% ipython --no-banner

In [1]: import numpy as np

In [2]: import numpy.linalg as la

In [3]: np.set_printoptions(precision=2, suppress=True, linewidth=140, legacy="1.25")

In [4]: arr = np.load("out5.npy")

In [5]: print(arr)
[[ 7.81 -1.6  -0.8 ]
 [-1.6   5.93  0.35]
 [-0.8   0.35  6.27]]

In [6]: u = np.array([9, 6])

In [7]: print(np.array([np.convolve(row, u, "same") for row in arr]))
[[ 70.29  32.46 -16.8 ]
 [-14.4   43.77  38.73]
 [ -7.2   -1.65  58.53]]

In [8]: print(np.cross(arr[1, :3], arr[0, :3]))
[ -4.18   1.45 -43.75]

In [9]: print(np.correlate(arr[1], arr[0], "full"))
[  1.28  -2.18 -22.26  45.75   2.73]

In [10]: vals, evecs = la.eigh(arr)

In [11]: vec = np.array([1, 1, 3])

In [12]: print(evecs * np.maximum(vals, 0) @ evecs.T)
[[ 7.81 -1.6  -0.8 ]
 [-1.6   5.93  0.35]
 [-0.8   0.35  6.27]]

In [13]: print(evecs * np.sqrt(vals) @ evecs.T)
[[ 2.77 -0.31 -0.15]
 [-0.31  2.41  0.06]
 [-0.15  0.06  2.5 ]]

In [14]: print(vec @ arr @ vec)
64.27

In [15]: print((np.sign(evecs[:, -1].round(6)) == np.sign(evecs[0, -1].round(6))).astype(int))
[1 0 0]

In [16]: vec = np.ones(3)

In [17]: for _ in range(7):
    ...:     vec = arr @ vec
    ...:     vec /= la.norm(vec)
    ...:     print(round(vec @ arr @ vec, 2))
    ...: 
5.39
5.5
5.64
5.86
6.2
6.74
7.43

In [18]: print(vec)
[ 0.87 -0.24  0.42]

In [19]: print(round(float(la.eigvalsh(arr)[-1]), 2))
9.0

In [20]: W0 = np.load("arr.npy")

In [21]: print(W0)
[[-0.44  8.63]
 [ 1.05  1.84]
 [-1.77 -4.66]]

In [22]: # column 1 dominates

In [23]: W0 @ W0
ValueError: matmul: Input operand 1 has a mismatch in its core dimension 0, with gufunc signature (n?,k),(k,m?)->(n?,m?) (size 3 is different from 2)


In [24]: cov = W0.T @ W0

In [25]: print(round(np.trace(cov), 2), round(float((W0 ** 2).sum()), 2))
104.01 104.01

In [26]: print(la.matrix_rank(cov))
2

In [27]: print(np.diag(cov))
[ 4.43 99.58]
